$ ipython --no-banner

In [1]: import numpy as np

In [2]: from numpy import linalg as LA

In [3]: np.set_printoptions(suppress=True, linewidth=140)

In [4]: data = np.load("run1.npy")

In [5]: print(data.round(3))
[[0.25  0.125 0.125 0.375 0.    0.125 0.   ]
 [0.071 0.286 0.143 0.071 0.143 0.214 0.071]
 [0.125 0.188 0.25  0.125 0.188 0.062 0.062]
 [0.143 0.143 0.    0.143 0.286 0.286 0.   ]
 [0.25  0.083 0.167 0.083 0.083 0.25  0.083]
 [0.    0.2   0.1   0.3   0.1   0.2   0.1  ]
 [0.2   0.133 0.    0.2   0.133 0.133 0.2  ]]

In [6]: rng = np.random.default_rng(2225)

In [7]: lab = rng.permutation(7)

In [8]: print(lab)
[4 3 1 6 5 2 0]

In [9]: M2 = data[lab][:, lab]

In [10]: print(np.round(np.sort(np.abs(LA.eigvals(M2))), 3))
[0.117 0.208 0.208 0.227 0.228 0.228 1.   ]

In [11]: print(np.round(np.diag(M2), 3))
[0.083 0.143 0.286 0.2   0.2   0.25  0.25 ]

In [12]: print(np.allclose(M2, data))
False

In [13]: print(np.round(LA.matrix_power(data, 100), 3))
[[0.133 0.172 0.112 0.186 0.138 0.196 0.063]
 [0.133 0.172 0.112 0.186 0.138 0.196 0.063]
 [0.133 0.172 0.112 0.186 0.138 0.196 0.063]
 [0.133 0.172 0.112 0.186 0.138 0.196 0.063]
 [0.133 0.172 0.112 0.186 0.138 0.196 0.063]
 [0.133 0.172 0.112 0.186 0.138 0.196 0.063]
 [0.133 0.172 0.112 0.186 0.138 0.196 0.063]]

In [14]: print(np.round(data.sum(axis=1), 3))
[1. 1. 1. 1. 1. 1. 1.]

In [15]: p = np.eye(7)[3]

In [16]: for _ in range(4):
    ...:     p = p @ data
    ...:     print(p.round(3))
    ...: 
[0.143 0.143 0.    0.143 0.286 0.286 0.   ]
[0.138 0.16  0.114 0.194 0.114 0.218 0.063]
[0.129 0.173 0.109 0.192 0.139 0.194 0.062]
[0.133 0.172 0.111 0.184 0.14  0.197 0.063]

In [17]: q, Rm = LA.qr(data)

In [18]: print(np.round(np.abs(np.diag(Rm)), 3))
[0.454 0.344 0.211 0.301 0.195 0.189 0.164]

In [19]: print(np.allclose(Rm.T @ Rm, data.T @ data))
True

In [20]: F = np.loadtxt("a.csv", delimiter=",")

In [21]: print(F)
[[ 2.1   -0.2    2.3   -0.3    0.2    2.     0.9   -0.3    1.6  ]
 [-1.6    1.1    0.7    0.    -1.1    0.5    0.9    2.     0.1  ]
 [ 1.6    0.3   -1.6   -1.5    0.4   -0.5   -0.2   -1.2   -0.1  ]
 [-0.5   -0.1    0.6    2.    -0.5    1.3   -0.7    1.2   -0.8  ]
 [-2.284  0.829  0.893 -0.168 -1.074  0.041  0.238  2.135 -0.514]
 [-1.6    0.3    0.5    1.4    0.6    0.2   -0.1   -0.3    1.   ]]

In [22]: print(round(LA.norm(F, 2), 3))
5.758

In [23]: print(round(LA.norm(F, "nuc"), 3))
16.558

In [24]: print(round(float(LA.norm(F[1], 1)), 3), round(float(LA.norm(F[1], np.inf)), 3))
8.0 2.0

In [25]: print(round(float(LA.norm(F[1] - F[0])), 3))
5.432

In [26]: M2 = F / np.sqrt((F ** 2).mean(axis=1, keepdims=True))

In [27]: print(LA.matrix_rank(M2) == LA.matrix_rank(F))
True

In [28]: print(LA.matrix_rank(F - F.mean(axis=1, keepdims=True)))
6

In [29]: M = np.loadtxt("dump.csv", delimiter=",")

In [30]: print(M)
[[-0.6 -1.1  2.6  0.9 -0.8  0.8 -1.2 -1.3]
 [ 0.6  1.3  2.9 -0.5 -1.7  0.  -2.1  0.1]
 [-0.7  0.1  0.9  2.8 -1.6  0.2 -1.1  0.3]
 [-1.8  1.2 -0.4 -0.7 -1.7 -0.1  0.5  0.6]
 [-0.5 -0.9 -0.2  0.3  0.8 -0.7  0.4 -1.1]
 [-0.4 -0.2  2.  -0.2  0.  -0.9  0.1  0.1]
 [-0.5  2.  -0.3 -1.   2.2 -0.3  0.5  0.7]
 [-0.9 -1.2  0.1  1.1  0.7  0.1  0.6  1.3]
 [-1.2  0.2 -0.2  0.1  0.3  0.1  0.1 -1.5]
 [-0.8 -0.3  1.   0.7  0.9  0.9 -0.9 -0.3]
 [ 0.4  0.4 -1.  -1.2 -0.3 -0.4 -1.  -0.5]
 [-2.3  0.9 -0.5  0.1 -0.1 -0.5  1.6  0.5]]

In [31]: q, Rm = LA.qr(M)

In [32]: print(np.round(np.abs(np.diag(Rm)), 3))
[3.667 3.379 4.726 2.785 3.555 1.605 1.763 2.248]

In [33]: print(np.round(q.T @ q, 3) + 0)
[[1. 0. 0. 0. 0. 0. 0. 0.]
 [0. 1. 0. 0. 0. 0. 0. 0.]
 [0. 0. 1. 0. 0. 0. 0. 0.]
 [0. 0. 0. 1. 0. 0. 0. 0.]
 [0. 0. 0. 0. 1. 0. 0. 0.]
 [0. 0. 0. 0. 0. 1. 0. 0.]
 [0. 0. 0. 0. 0. 0. 1. 0.]
 [0. 0. 0. 0. 0. 0. 0. 1.]]

In [34]: K = np.load("sample11.npy")

In [35]: print(K)
[[-10   1  -2   1   2  -1   0  -6   5]
 [  1   6  -6   5   6  -1  -6  -8  -1]
 [ -2  -6   8   3  -8  -6  -8  -3  -7]
 [  1   5   3   4  -4  -2   6   0   0]
 [  2   6  -8  -4   2  -3  -6   1  -5]
 [ -1  -1  -6  -2  -3 -10  -7  -3   2]
 [  0  -6  -8   6  -6  -7  10  -3   8]
 [ -6  -8  -3   0   1  -3  -3  -8   2]
 [  5  -1  -7   0  -5   2   8   2  -8]]

In [36]: evals, evecs = LA.eigvalsh(K)
---------------------------------------------------------------------------
ValueError                                Traceback (most recent call last)
Cell In[36], line 1
----> 1 evals, evecs = LA.eigvalsh(K)

ValueError: too many values to unpack (expected 2)

In [37]: evals, evecs = LA.eigh(K)

In [38]: print(np.unique(evals.round(6) + 0, return_counts=True)[1])
[1 1 1 1 1 1 1 1 1]

In [39]: print(np.round(LA.eigvalsh(K @ K), 3))
[  0.81    3.676  53.048 107.517 136.078 309.345 395.275 509.208 569.042]

In [40]: print(np.round(evecs.T @ evecs, 3) + 0)
[[1. 0. 0. 0. 0. 0. 0. 0. 0.]
 [0. 1. 0. 0. 0. 0. 0. 0. 0.]
 [0. 0. 1. 0. 0. 0. 0. 0. 0.]
 [0. 0. 0. 1. 0. 0. 0. 0. 0.]
 [0. 0. 0. 0. 1. 0. 0. 0. 0.]
 [0. 0. 0. 0. 0. 1. 0. 0. 0.]
 [0. 0. 0. 0. 0. 0. 1. 0. 0.]
 [0. 0. 0. 0. 0. 0. 0. 1. 0.]
 [0. 0. 0. 0. 0. 0. 0. 0. 1.]]

In [41]: print(np.round(LA.eigvalsh(K + 4 * np.eye(9)), 3))
[-19.855 -13.588  -6.369  -3.283   2.083   4.9    15.665  23.882  26.566]

In [42]: print(np.abs(evecs[:, -1]).round(6).argmax())
6

In [43]: print(np.round(evecs @ np.diag(evals) @ evecs.T, 3) + 0)
[[-10.   1.  -2.   1.   2.  -1.   0.  -6.   5.]
 [  1.   6.  -6.   5.   6.  -1.  -6.  -8.  -1.]
 [ -2.  -6.   8.   3.  -8.  -6.  -8.  -3.  -7.]
 [  1.   5.   3.   4.  -4.  -2.   6.   0.   0.]
 [  2.   6.  -8.  -4.   2.  -3.  -6.   1.  -5.]
 [ -1.  -1.  -6.  -2.  -3. -10.  -7.  -3.   2.]
 [  0.  -6.  -8.   6.  -6.  -7.  10.  -3.   8.]
 [ -6.  -8.  -3.   0.   1.  -3.  -3.  -8.   2.]
 [  5.  -1.  -7.   0.  -5.   2.   8.   2.  -8.]]

In [44]: evals, evecs = LA.eigh(K)

In [45]: x = np.array([3, -4, 4, 2, 5, 0, 3, 4, -2])

In [46]: print(np.round(LA.eigvalsh(K[1:, 1:]), 3))
[-22.02  -14.996 -10.309  -2.751   0.661  11.479  19.406  22.53 ]

In [47]: print(np.abs(K).sum(axis=1).max(), np.round(np.abs(evals).max(), 3))
54 23.855

In [48]: print(round(float(x @ K @ x / (x @ x)), 3), round(float(evals[0]), 3), round(float(evals[-1]), 3))
-5.192 -23.855 22.566

In [49]: print(x @ K @ x)
-514

In [50]: u = np.array([0, 0, -2, 1, 2, 0, 0])

In [51]: M2 = data + np.outer(u, np.eye(7)[1])

In [52]: print(M2.round(3))
[[ 0.25   0.125  0.125  0.375  0.     0.125  0.   ]
 [ 0.071  0.286  0.143  0.071  0.143  0.214  0.071]
 [ 0.125 -1.812  0.25   0.125  0.188  0.062  0.062]
 [ 0.143  1.143  0.     0.143  0.286  0.286  0.   ]
 [ 0.25   2.083  0.167  0.083  0.083  0.25   0.083]
 [ 0.     0.2    0.1    0.3    0.1    0.2    0.1  ]
 [ 0.2    0.133  0.     0.2    0.133  0.133  0.2  ]]

In [53]: m1 = np.triu(rng.random((7, 7)) < 0.4, 1).astype(int)

In [54]: m1 = m1 + m1.T

In [55]: print(m1)
[[0 0 0 0 0 1 1]
 [0 0 0 0 1 0 0]
 [0 0 0 1 1 1 0]
 [0 0 1 0 1 0 1]
 [0 1 1 1 0 0 1]
 [1 0 1 0 0 0 1]
 [1 0 0 1 1 1 0]]

In [56]: evals, evecs = LA.eigh(m1)

In [57]: print(np.round(LA.eigvalsh(m1 + 3 * np.eye(7)), 3))
[0.758 1.625 1.832 3.    3.34  4.296 6.15 ]

In [58]: print(np.round(LA.eigvalsh(m1 @ m1), 3) + 0)
[0.    0.116 1.364 1.678 1.892 5.028 9.922]

In [59]: print(np.argsort(-LA.norm(m1, axis=0).round(6), kind="stable")[:3])
[4 6 2]

In [60]: print(LA.cond(m1) > 100)
True

In [61]: print([round(float(x), 3) for x in LA.svd(m1, compute_uv=False)[:3]])
[3.15, 2.242, 1.375]

In [62]: print(np.all(LA.eigvalsh(m1) > 0))
False

In [63]: evals, evecs = LA.eigh(m1)

In [64]: x = np.array([-2, -3, 2, 0, 1, -1, 2])

In [65]: print(np.abs(m1).sum(axis=1).max(), round(np.abs(evals).max(), 3))
4 3.15

In [66]: print(np.round(x @ m1 @ x / (x @ x), 3), round(evals[0], 3), np.round(evals[-1], 3))
-0.435 -2.242 3.15

In [67]: A = np.load("layer13.npy")

In [68]: print(A)
[[2 3 0 3 1 2 1 0 0 1 3]
 [3 0 0 2 0 2 3 2 0 2 3]
 [1 3 2 2 1 3 1 0 3 1 0]
 [1 2 1 3 0 0 1 2 0 1 3]
 [3 3 2 2 3 2 1 1 1 2 1]
 [0 2 3 0 2 0 2 3 3 2 0]
 [0 3 3 1 1 1 1 3 2 1 1]
 [3 3 2 0 2 2 3 0 3 2 0]
 [3 0 0 1 1 1 0 3 2 3 3]
 [3 3 0 1 0 1 1 3 3 0 0]
 [3 2 3 1 1 0 0 1 1 2 0]]

In [69]: x = np.array([3, 0, 0, 0, 3, 3, 2, 0])

In [70]: a = np.maximum(M @ x, 0)

In [71]: print(np.round(np.maximum(M @ x, 0) - np.maximum(-M @ x, 0), 3))
[-4.2 -7.5 -8.5 -9.8 -0.4 -3.7  5.2  0.9 -2.2  1.2 -2.9 -5.5]

In [72]: print(np.round(M.T @ a, 3))
[-4.37  8.96 -0.27 -3.37 13.15 -0.39  2.06  4.45]

In [73]: print(np.round(np.maximum(M @ (3 * x), 0), 3))
[ 0.   0.   0.   0.   0.   0.  15.6  2.7  0.   3.6  0.   0. ]

In [74]: print(M * (a > 1e-9)[:, None])
[[-0.  -0.   0.   0.  -0.   0.  -0.  -0. ]
 [ 0.   0.   0.  -0.  -0.   0.  -0.   0. ]
 [-0.   0.   0.   0.  -0.   0.  -0.   0. ]
 [-0.   0.  -0.  -0.  -0.  -0.   0.   0. ]
 [-0.  -0.  -0.   0.   0.  -0.   0.  -0. ]
 [-0.  -0.   0.  -0.   0.  -0.   0.   0. ]
 [-0.5  2.  -0.3 -1.   2.2 -0.3  0.5  0.7]
 [-0.9 -1.2  0.1  1.1  0.7  0.1  0.6  1.3]
 [-0.   0.  -0.   0.   0.   0.   0.  -0. ]
 [-0.8 -0.3  1.   0.7  0.9  0.9 -0.9 -0.3]
 [ 0.   0.  -0.  -0.  -0.  -0.  -0.  -0. ]
 [-0.   0.  -0.   0.  -0.  -0.   0.   0. ]]

In [75]: print(np.round(np.tanh(M @ x), 3))
[-1.    -1.    -1.    -1.    -0.38  -0.999  1.     0.716 -0.976  0.834 -0.994 -1.   ]

In [76]: lab = rng.permutation(11)

In [77]: print(lab)
[10  7  2  6  5  1  0  9  3  8  4]

In [78]: M2 = A[lab][:, lab]

In [79]: print(M2)
[[0 1 3 0 0 2 3 2 1 1 1]
 [0 0 2 3 2 3 3 2 0 3 2]
 [0 0 2 1 3 3 1 1 2 3 1]
 [1 3 3 1 1 3 0 1 1 2 1]
 [0 3 3 2 0 2 0 2 0 3 2]
 [3 2 0 3 2 0 3 2 2 0 0]
 [3 0 0 1 2 3 2 1 3 0 1]
 [0 3 0 1 1 3 3 0 1 3 0]
 [3 2 1 1 0 2 1 1 3 0 0]
 [3 3 0 0 1 0 3 3 1 2 1]
 [1 1 2 1 2 3 3 2 2 1 3]]

In [80]: print(round(LA.det(M2), 3), round(float(LA.det(A[lab])), 3))
38628.0 -38628.0

In [81]: print(np.allclose(M2, A))
False

In [82]: print(np.diag(M2))
[0 0 2 1 0 0 2 0 3 2 3]

In [83]: q, evecs = LA.qr(A[:, :10])[0], LA.qr(A[:, 10:])[0]

In [84]: sigma = LA.svd(q.T @ evecs, compute_uv=False)

In [85]: print(round(LA.norm(q @ q.T - evecs @ evecs.T, 2), 3))
1.0

In [86]: print(sigma.round(3))
[0.998]

In [87]: print(np.round(np.degrees(np.arccos(sigma.clip(0, 1))), 3))
[3.835]

In [88]: print((sigma > 0.9).sum())
1

In [89]: M2 = A ** -1
---------------------------------------------------------------------------
ValueError                                Traceback (most recent call last)
Cell In[89], line 1
----> 1 M2 = A ** -1

ValueError: Integers to negative integer powers are not allowed.

In [90]: M2 = LA.inv(A)

In [91]: print(np.round(A @ M2, 3) + 0)
[[1. 0. 0. 0. 0. 0. 0. 0. 0. 0. 0.]
 [0. 1. 0. 0. 0. 0. 0. 0. 0. 0. 0.]
 [0. 0. 1. 0. 0. 0. 0. 0. 0. 0. 0.]
 [0. 0. 0. 1. 0. 0. 0. 0. 0. 0. 0.]
 [0. 0. 0. 0. 1. 0. 0. 0. 0. 0. 0.]
 [0. 0. 0. 0. 0. 1. 0. 0. 0. 0. 0.]
 [0. 0. 0. 0. 0. 0. 1. 0. 0. 0. 0.]
 [0. 0. 0. 0. 0. 0. 0. 1. 0. 0. 0.]
 [0. 0. 0. 0. 0. 0. 0. 0. 1. 0. 0.]
 [0. 0. 0. 0. 0. 0. 0. 0. 0. 1. 0.]
 [0. 0. 0. 0. 0. 0. 0. 0. 0. 0. 1.]]

In [92]: print(round(float(LA.det(A) * LA.det(M2)), 3))
1.0

In [93]: print((np.abs(M2) > 1e-9).astype(int))
[[1 1 1 1 1 1 1 1 1 1 1]
 [1 1 1 1 1 1 1 1 1 1 1]
 [1 1 1 1 1 1 1 1 1 1 1]
 [1 1 1 1 1 1 1 1 1 1 1]
 [1 1 1 1 1 1 1 1 1 1 1]
 [1 1 1 1 1 1 1 1 1 1 1]
 [1 1 1 1 1 1 1 1 1 1 1]
 [1 1 1 1 1 1 1 1 1 1 1]
 [1 1 1 1 1 1 1 1 1 1 1]
 [1 1 1 1 1 1 1 1 1 1 1]
 [1 1 1 1 1 1 1 1 1 1 1]]
